% ipython --no-banner

In [1]: import numpy as np

In [2]: from numpy import linalg as LA

In [3]: np.set_printoptions(precision=2, suppress=True, linewidth=200, floatmode="fixed")

In [4]: def tidy(a):
   ...:     return np.round(a, 2) + 0
   ...: 

In [5]: J = np.array([[6.43, 5.39, -5.94],
   ...:     [8.41, 8.97, 1.11],
   ...:     [-3.97, -5.47, -3.04],
   ...:     [-1.88, -2.76, -0.92],
   ...:     [1.05, 0.05, -3.06],
   ...:     [-0.42, -1.0, -0.18],
   ...:     [-6.92, -9.8, -8.44],
   ...:     [-4.16, -6.27, -5.96],
   ...:     [2.88, 3.92, 6.3],
   ...:     [4.61, 4.37, -0.99],
   ...:     [0.79, 0.14, -1.14],
   ...:     [7.88, 8.19, 0.09],
   ...:     [-3.75, -4.71, -0.43],
   ...:     [-6.38, -9.11, -7.97],
   ...:     [1.8, 1.55, 0.32],
   ...:     [-1.12, -3.42, -8.45],
   ...:     [-6.78, -10.24, -11.41],
   ...:     [0.09, 0.13, 2.67],
   ...:     [-7.47, -10.7, -9.93],
   ...:     [-1.39, -2.89, -4.31]])

In [6]: print(J)
[[  6.43   5.39  -5.94]
 [  8.41   8.97   1.11]
 [ -3.97  -5.47  -3.04]
 [ -1.88  -2.76  -0.92]
 [  1.05   0.05  -3.06]
 [ -0.42  -1.00  -0.18]
 [ -6.92  -9.80  -8.44]
 [ -4.16  -6.27  -5.96]
 [  2.88   3.92   6.30]
 [  4.61   4.37  -0.99]
 [  0.79   0.14  -1.14]
 [  7.88   8.19   0.09]
 [ -3.75  -4.71  -0.43]
 [ -6.38  -9.11  -7.97]
 [  1.80   1.55   0.32]
 [ -1.12  -3.42  -8.45]
 [ -6.78 -10.24 -11.41]
 [  0.09   0.13   2.67]
 [ -7.47 -10.70  -9.93]
 [ -1.39  -2.89  -4.31]]

In [7]: x0 = np.array([-4, -3, 0])

In [8]: rhs = J @ x0

In [9]: print(tidy(LA.pinv(J) @ J))
[[1.00 0.00 0.00]
 [0.00 1.00 0.00]
 [0.00 0.00 1.00]]

In [10]: rng = np.random.default_rng(111)

In [11]: rhs = rhs + 0.02 * rng.normal(size=20)

In [12]: print(tidy(rhs))
[-41.90 -60.57  32.29  15.79  -4.35   4.73  57.09  35.47 -23.30 -31.57  -3.56 -56.11  29.11  52.86 -11.86  14.75  57.82  -0.73  61.93  14.21]

In [13]: c, *_ = LA.lstsq(J, rhs)

In [14]: print(tidy(LA.norm(rhs - J @ c)))
0.09

In [15]: print(tidy(c))
[-4.00 -3.00  0.00]

In [16]: print(c.round())
[-4.00 -3.00  0.00]

In [17]: Xs = (J - J.mean(axis=0)) / J.std(axis=0)

In [18]: print(tidy(Xs.std(axis=0)))
[1.00 1.00 1.00]

In [19]: c = LA.lstsq(np.delete(Xs, 0, axis=1), Xs[:, 0])[0]

In [20]: print(tidy(c))
[ 1.12 -0.17]

In [21]: print(tidy(1 - np.var(Xs[:, 0] - np.delete(Xs, 0, axis=1) @ c)))
1.0

In [22]: other = np.c_[J[:, :2] @ np.array([[7, -5], [-9, 1]]), np.array([4, 5, 5, 1, 3, 1, 2, 4, 4, 4, 4, 1, 0, 4, 3, 0, 5, 0, 1, 5])]

In [23]: print(tidy(other))
[[ -3.50 -26.76   4.00]
 [-21.86 -33.08   5.00]
 [ 21.44  14.38   5.00]
 [ 11.68   6.64   1.00]
 [  6.90  -5.20   3.00]
 [  6.06   1.10   1.00]
 [ 39.76  24.80   2.00]
 [ 27.31  14.53   4.00]
 [-15.12 -10.48   4.00]
 [ -7.06 -18.68   4.00]
 [  4.27  -3.81   4.00]
 [-18.55 -31.21   1.00]
 [ 16.14  14.04   0.00]
 [ 37.33  22.79   4.00]
 [ -1.35  -7.45   3.00]
 [ 22.94   2.18   0.00]
 [ 44.70  23.66   5.00]
 [ -0.54  -0.32   0.00]
 [ 44.01  26.65   1.00]
 [ 16.28   4.06   5.00]]

In [24]: print(tidy(LA.lstsq(J, other[:, 0])[0]))
[ 7.00 -9.00  0.00]

In [25]: print(LA.matrix_rank(other))
3

In [26]: E = np.load("test6.npy")

In [27]: print(E)
[[-3.00  1.00  0.00  0.00]
 [ 0.00 -3.00  1.00  0.00]
 [ 0.00  0.00 -3.00  1.00]
 [ 0.00  0.00  0.00 -3.00]]

In [28]: # triangular

In [29]: ev, vecs = LA.eig(E)

In [30]: print(ev)
[-3.00 -3.00 -3.00 -3.00]

In [31]: print(np.prod(ev))
81.0

In [32]: print(tidy(np.sort(LA.eigvals(LA.inv(E)))))
[-0.33 -0.33 -0.33 -0.33]

In [33]: M = np.load("data.npy")

In [34]: print(M)
[[ 0.01  0.69 -0.24]
 [-0.28  0.09  0.07]
 [ 1.73  1.40 -0.17]
 [-3.37  0.44  0.00]
 [ 3.01 -0.53 -0.13]
 [ 0.78 -0.28 -0.17]
 [ 0.09 -1.00 -0.20]
 [-0.68 -0.16  0.13]
 [ 1.28  1.09  0.04]
 [-0.23  0.20  0.08]
 [ 4.11  0.58 -0.12]
 [-2.36 -0.86  0.25]
 [ 1.23 -0.79  0.23]
 [-2.74  0.48 -0.13]
 [-8.66  0.45 -0.16]
 [ 0.57 -0.37  0.26]
 [ 0.65  0.38 -0.05]
 [-0.38 -0.28  0.20]
 [-5.24 -0.60 -0.04]]

In [35]: other = np.array([[5, 4, 4], [5, 2, 1], [1, 0, 2]])

In [36]: print(np.vstack([M, other.T]).shape)
(22, 3)

In [37]: idx = M[:, 0] > np.median(M[:, 0])

In [38]: r0 = M[idx].mean(axis=0) - M[~idx].mean(axis=0)

In [39]: print(idx.astype(int))
[0 0 1 0 1 1 1 0 1 0 1 0 1 0 0 1 1 0 0]
